>>> import numpy as np
>>> import numpy.linalg as la
>>> np.set_printoptions(precision=2, suppress=True, linewidth=200)
>>> def rnd(a):
...     return np.round(a, 2) + 0
... 
>>> A = 0.5 ** np.abs(np.subtract.outer(np.arange(9), np.arange(9)))
>>> rnd(A)
array([[1.  , 0.5 , 0.25, 0.12, 0.06, 0.03, 0.02, 0.01, 0.  ],
       [0.5 , 1.  , 0.5 , 0.25, 0.12, 0.06, 0.03, 0.02, 0.01],
       [0.25, 0.5 , 1.  , 0.5 , 0.25, 0.12, 0.06, 0.03, 0.02],
       [0.12, 0.25, 0.5 , 1.  , 0.5 , 0.25, 0.12, 0.06, 0.03],
       [0.06, 0.12, 0.25, 0.5 , 1.  , 0.5 , 0.25, 0.12, 0.06],
       [0.03, 0.06, 0.12, 0.25, 0.5 , 1.  , 0.5 , 0.25, 0.12],
       [0.02, 0.03, 0.06, 0.12, 0.25, 0.5 , 1.  , 0.5 , 0.25],
       [0.01, 0.02, 0.03, 0.06, 0.12, 0.25, 0.5 , 1.  , 0.5 ],
       [0.  , 0.01, 0.02, 0.03, 0.06, 0.12, 0.25, 0.5 , 1.  ]])
>>> def softmax(z):
...     e = np.exp(z - z.max(axis=-1, keepdims=True))
...     return e / e.sum(axis=-1, keepdims=True)
... 
>>> rnd(softmax(A[5] + 3))
array([0.08, 0.08, 0.09, 0.1 , 0.13, 0.21, 0.13, 0.1 , 0.09])
>>> rnd(softmax(10 * A[5]))
array([0.  , 0.  , 0.  , 0.  , 0.01, 0.99, 0.01, 0.  , 0.  ])
>>> S = A @ A.T / np.sqrt(9)
>>> rnd(softmax(S)[5] @ A)
array([0.19, 0.25, 0.29, 0.32, 0.35, 0.36, 0.34, 0.29, 0.22])
>>> rnd(softmax(S + np.triu(np.full(S.shape, -np.inf), 1)))
array([[1.  , 0.  , 0.  , 0.  , 0.  , 0.  , 0.  , 0.  , 0.  ],
       [0.47, 0.53, 0.  , 0.  , 0.  , 0.  , 0.  , 0.  , 0.  ],
       [0.29, 0.34, 0.38, 0.  , 0.  , 0.  , 0.  , 0.  , 0.  ],
       [0.21, 0.23, 0.27, 0.3 , 0.  , 0.  , 0.  , 0.  , 0.  ],
       [0.16, 0.17, 0.19, 0.22, 0.25, 0.  , 0.  , 0.  , 0.  ],
       [0.13, 0.14, 0.15, 0.17, 0.19, 0.22, 0.  , 0.  , 0.  ],
       [0.11, 0.12, 0.12, 0.13, 0.15, 0.17, 0.19, 0.  , 0.  ],
       [0.1 , 0.1 , 0.11, 0.11, 0.12, 0.13, 0.15, 0.17, 0.  ],
       [0.09, 0.09, 0.1 , 0.1 , 0.1 , 0.11, 0.12, 0.14, 0.14]])
>>> feats = np.loadtxt("mat.csv", delimiter=",")
>>> rnd(feats)
array([[0.5 , 0.  , 0.  , 0.5 , 0.  , 0.  , 0.  , 0.  ],
       [0.  , 0.25, 0.25, 0.  , 0.25, 0.  , 0.25, 0.  ],
       [0.  , 0.  , 0.33, 0.33, 0.  , 0.  , 0.33, 0.  ],
       [0.17, 0.17, 0.17, 0.17, 0.  , 0.17, 0.  , 0.17],
       [0.25, 0.  , 0.  , 0.25, 0.5 , 0.  , 0.  , 0.  ],
       [0.  , 0.  , 0.  , 0.  , 0.  , 0.5 , 0.  , 0.5 ],
       [0.  , 0.33, 0.  , 0.  , 0.33, 0.  , 0.33, 0.  ],
       [0.  , 0.  , 0.  , 0.25, 0.25, 0.25, 0.  , 0.25]])
>>> rk = la.matrix_rank(feats)
>>> rk
np.int64(7)
>>> N = la.svd(feats)[2][rk:].T
>>> rnd(feats @ N)
array([[0.],
       [0.],
       [0.],
       [0.],
       [0.],
       [0.],
       [0.],
       [0.]])
>>> N.shape
(8, 1)
>>> np.allclose(feats @ N, 0)
True
>>> [int(la.matrix_rank(feats[:, :j + 1])) for j in range(8)]
[1, 2, 3, 4, 5, 6, 7, 7]
>>> [round(float(x), 2) for x in la.svd(feats, compute_uv=False)[:3]]
[1.04, 0.79, 0.73]
>>> la.cond(feats) > 100
np.True_
>>> rnd(la.norm(feats, 2) / la.norm(feats))
np.float64(0.63)
>>> other = np.array([[3, -3, 0],
...     [0, 2, 0],
...     [-1, -3, 1],
...     [3, 2, -2],
...     [-2, 1, 1],
...     [1, -3, -3],
...     [2, 3, -1],
...     [2, 3, -2]])
>>> rnd(other.T @ feats.T)
array([[ 3.  , -0.25,  1.33,  1.33,  0.5 ,  1.5 ,  0.  ,  1.  ],
       [-0.5 ,  0.75,  0.67, -0.33,  0.25,  0.  ,  2.  ,  0.75],
       [-1.  ,  0.25, -0.67, -1.  ,  0.  , -2.5 ,  0.  , -1.5 ]])
>>> rnd(np.einsum("ij->j", feats))
array([0.92, 0.75, 0.75, 1.5 , 1.33, 0.92, 0.92, 0.92])
>>> la.matrix_rank(np.vstack([feats, other.T]))
np.int64(8)
>>> rnd(np.einsum("ik,kj->ji", feats, other))
array([[ 3.  , -0.25,  1.33,  1.33,  0.5 ,  1.5 ,  0.  ,  1.  ],
       [-0.5 ,  0.75,  0.67, -0.33,  0.25,  0.  ,  2.  ,  0.75],
       [-1.  ,  0.25, -0.67, -1.  ,  0.  , -2.5 ,  0.  , -1.5 ]])
>>> rnd(np.einsum("ij,ij->i", feats, feats))
array([0.5 , 0.25, 0.33, 0.17, 0.38, 0.5 , 0.33, 0.25])
>>> rnd(la.det(feats))
np.float64(0.0)
>>> rnd((feats - feats.T) / 2)
array([[ 0.  ,  0.  ,  0.  ,  0.17, -0.12,  0.  ,  0.  ,  0.  ],
       [ 0.  ,  0.  ,  0.12, -0.08,  0.12,  0.  , -0.04,  0.  ],
       [ 0.  , -0.12,  0.  ,  0.08,  0.  ,  0.  ,  0.17,  0.  ],
       [-0.17,  0.08, -0.08,  0.  , -0.12,  0.08,  0.  , -0.04],
       [ 0.12, -0.12,  0.  ,  0.12,  0.  ,  0.  , -0.17, -0.12],
       [ 0.  ,  0.  ,  0.  , -0.08,  0.  ,  0.  ,  0.  ,  0.12],
       [ 0.  ,  0.04, -0.17,  0.  ,  0.17,  0.  ,  0.  ,  0.  ],
       [ 0.  ,  0.  ,  0.  ,  0.04,  0.12, -0.12,  0.  ,  0.  ]])
>>> rnd(np.sort(np.abs(la.eigvals(feats))))
array([0.  , 0.14, 0.14, 0.14, 0.56, 0.56, 0.73, 1.  ])
>>> rnd((feats + feats.T) / 2)
array([[0.5 , 0.  , 0.  , 0.33, 0.12, 0.  , 0.  , 0.  ],
       [0.  , 0.25, 0.12, 0.08, 0.12, 0.  , 0.29, 0.  ],
       [0.  , 0.12, 0.33, 0.25, 0.  , 0.  , 0.17, 0.  ],
       [0.33, 0.08, 0.25, 0.17, 0.12, 0.08, 0.  , 0.21],
       [0.12, 0.12, 0.  , 0.12, 0.5 , 0.  , 0.17, 0.12],
       [0.  , 0.  , 0.  , 0.08, 0.  , 0.5 , 0.  , 0.38],
       [0.  , 0.29, 0.17, 0.  , 0.17, 0.  , 0.33, 0.  ],
       [0.  , 0.  , 0.  , 0.21, 0.12, 0.38, 0.  , 0.25]])
>>> rnd(la.matrix_power(feats, 2))
array([[0.33, 0.08, 0.08, 0.33, 0.  , 0.08, 0.  , 0.08],
       [0.06, 0.15, 0.15, 0.15, 0.27, 0.  , 0.23, 0.  ],
       [0.06, 0.17, 0.17, 0.17, 0.11, 0.06, 0.22, 0.06],
       [0.11, 0.07, 0.12, 0.21, 0.08, 0.15, 0.1 , 0.15],
       [0.29, 0.04, 0.04, 0.29, 0.25, 0.04, 0.  , 0.04],
       [0.  , 0.  , 0.  , 0.12, 0.12, 0.38, 0.  , 0.38],
       [0.08, 0.19, 0.08, 0.08, 0.36, 0.  , 0.19, 0.  ],
       [0.1 , 0.04, 0.04, 0.17, 0.19, 0.23, 0.  , 0.23]])
>>> rnd(np.trace(feats))
np.float64(2.83)
>>> np.allclose(feats, feats.T)
False
>>> Uu, sigma, Vh = la.svd(feats)
>>> np.argmax(sigma[:-1] / (sigma[1:] + 1e-6)) + 1
np.int64(7)
>>> rnd(sigma)
array([1.04, 0.79, 0.73, 0.54, 0.33, 0.21, 0.12, 0.  ])
>>> other = Uu[:, :7] @ np.diag(sigma[:7]) @ Vh[:7]
>>> la.matrix_rank(feats, rtol=0.05)
np.int64(7)
>>> rnd(la.norm(feats - other) / la.norm(feats))
np.float64(0.0)
>>> K = np.loadtxt("block16.csv", delimiter=",")
>>> K
array([[ 0.94, -0.53,  0.62,  0.9 , -0.7 ,  0.74,  1.13,  0.37,  0.5 , -0.11],
       [-0.01, -0.08, -0.17, -0.32, -0.04,  1.05,  0.33, -1.49,  0.41, -0.81],
       [-0.45,  0.21,  0.46, -0.92, -0.07,  0.63, -1.47,  0.9 ,  0.3 , -1.45],
       [ 0.9 ,  0.62, -0.08,  0.12,  1.16,  0.33,  0.58,  0.44,  0.  , -0.42],
       [ 1.49, -1.1 , -0.34,  0.41,  0.32,  0.27, -1.  , -0.6 ,  0.32,  0.12],
       [-0.35, -1.  ,  1.47, -0.32,  0.47, -0.89,  0.6 , -0.64, -0.91, -0.78],
       [ 0.17, -0.68, -0.18, -1.34,  0.35,  0.24,  0.9 , -0.23,  0.02,  1.2 ]])
>>> u, g = K[3], K[1]
>>> rnd(u @ g)
np.float64(0.09)
>>> rnd(u @ u)
np.float64(3.38)
>>> p = (u @ g) / (u @ u) * u
>>> rnd(g - p)
array([-0.03, -0.1 , -0.17, -0.32, -0.07,  1.04,  0.31, -1.5 ,  0.41, -0.8 ])
>>> rnd(p)
array([ 0.02,  0.02,  0.  ,  0.  ,  0.03,  0.01,  0.02,  0.01,  0.  , -0.01])
>>> rnd(la.norm(K, "nuc"))
np.float64(15.64)
>>> rnd(la.norm(K, 1)), rnd(la.norm(K, np.inf))
(np.float64(6.01), np.float64(7.43))
>>> rnd(la.norm(K[3], 1)), rnd(la.norm(K[3], np.inf))
(np.float64(4.65), np.float64(1.16))
>>> rnd(la.norm(K, axis=0))
array([2.07, 1.84, 1.71, 1.96, 1.51, 1.75, 2.46, 2.05, 1.2 , 2.24])
>>> la.norm(K, axis=1).argmax()
np.int64(2)
>>> T = np.stack([K, -3 * K, K[::-1]])
>>> la.matrix_rank(T.reshape(3, -1))
np.int64(2)
>>> la.matrix_rank(T)
array([7, 7, 7])
>>> rnd(la.norm(T, axis=(1, 2)))
array([ 6.04, 18.12,  6.04])
>>> data = np.loadtxt("data.csv", delimiter=",")
>>> data
array([[ -0.7 ,  -3.  ,  -3.45,  -2.3 ,  -0.2 ],
       [ -0.3 ,  -1.  ,  -1.56,  -0.9 ,  -1.3 ],
       [  2.  ,  -1.1 ,  10.  ,   0.  ,   1.3 ],
       [  0.2 ,   0.3 ,   1.06,  -0.4 ,   0.  ],
       [ -0.6 ,   0.7 ,  -3.  ,   0.6 ,   1.2 ],
       [ -1.2 ,   1.  ,  -6.04,   0.4 ,   1.9 ],
       [ -0.3 ,  -0.5 ,  -1.49,   0.5 ,  -0.9 ],
       [ -0.7 ,  -0.5 ,  -3.57,  -0.7 ,   0.2 ],
       [  0.5 ,   0.9 ,   2.5 ,   0.3 ,   0.8 ],
       [  0.9 ,   1.6 ,   4.45,  -1.4 ,   1.3 ],
       [  0.9 ,   0.5 ,   4.45,  -0.7 ,   1.9 ],
       [  0.8 ,   0.6 ,   4.1 ,   0.9 ,  -1.4 ],
       [  0.8 ,   0.8 ,   4.  ,  -0.1 ,  -0.1 ],
       [ -0.5 ,   0.  ,  -2.57,   0.8 ,  -0.2 ],
       [  0.5 ,   0.6 ,   2.5 ,   1.2 ,   0.1 ],
       [  0.2 ,  -1.4 ,   0.87,   1.9 ,  -1.3 ],
       [ -0.6 ,  -1.1 ,  -2.95,   1.9 ,   0.3 ],
       [  1.6 ,   0.1 ,   8.01,   0.5 ,  -1.2 ],
       [  1.6 ,  -0.4 ,   8.05,  -0.8 ,   0.3 ],
       [  0.7 ,  -0.1 ,   3.42,  -0.2 ,   0.5 ],
       [  0.2 ,   1.7 ,   1.03,   0.5 ,   1.2 ],
       [  0.3 ,   1.2 ,   1.46,   0.8 ,   1.9 ],
       [  0.5 ,   0.5 ,   2.52,  -0.9 ,   1.2 ],
       [ -0.9 ,  -0.4 ,  -4.49,   0.3 ,  -0.7 ],
       [ -0.8 ,  -1.5 ,  -4.05,   2.3 ,   0.6 ],
       [  0.5 ,   0.2 ,   2.5 ,  -1.5 ,  -0.9 ],
       [  1.  ,  -0.1 ,   4.99,   0.9 ,  -1.2 ],
       [  0.4 ,   0.1 ,   2.05,  -1.5 ,   0.8 ],
       [  1.8 ,  -0.1 ,   8.99,   2.  ,  -0.3 ],
       [ -1.1 ,   0.3 ,  -5.43,  -1.4 ,   2.  ],
       [ -0.8 ,   2.4 ,  -4.  ,   0.1 ,   1.4 ],
       [  0.3 ,  -0.1 ,   1.5 ,  -0.6 ,   0.2 ],
       [ -0.1 ,  -1.4 ,  -0.48,   0.5 ,   0.3 ],
       [  0.1 ,  -0.5 ,   0.55,  -0.6 ,   0.6 ],
       [ -1.5 ,  -1.2 ,  -7.49,   1.8 ,   1.8 ],
       [ -0.5 ,  -0.2 ,  -2.49,  -1.1 ,  -0.3 ],
       [  0.8 ,  -0.5 ,   3.9 ,  -0.3 ,  -1.7 ],
       [  0.3 ,   1.6 ,   1.42,  -0.2 ,   1.9 ],
       [ -0.9 ,   0.  ,  -4.46,   2.  ,  -0.4 ],
       [  0.8 ,   0.4 ,   4.03,   1.4 ,   0.4 ],
       [ -2.2 ,  -0.2 , -10.94,  -1.2 ,   0.  ],
       [  1.3 ,  -1.4 ,   6.47,  -0.3 ,   0.3 ],
       [  0.2 ,  -1.4 ,   0.97,   1.2 ,   1.2 ],
       [  1.1 ,   0.7 ,   5.58,   0.5 ,   0.9 ],
       [ -1.7 ,  -1.9 ,  -8.53,   1.3 ,  -0.5 ]])
>>> Xs = (data - data.mean(axis=0)) / data.std(axis=0)
>>> rnd(Xs.std(axis=0))
array([1., 1., 1., 1., 1.])
>>> c = la.lstsq(np.delete(Xs, 3, axis=1), Xs[:, 3])[0]
>>> np.abs(c).argmax()
np.int64(2)
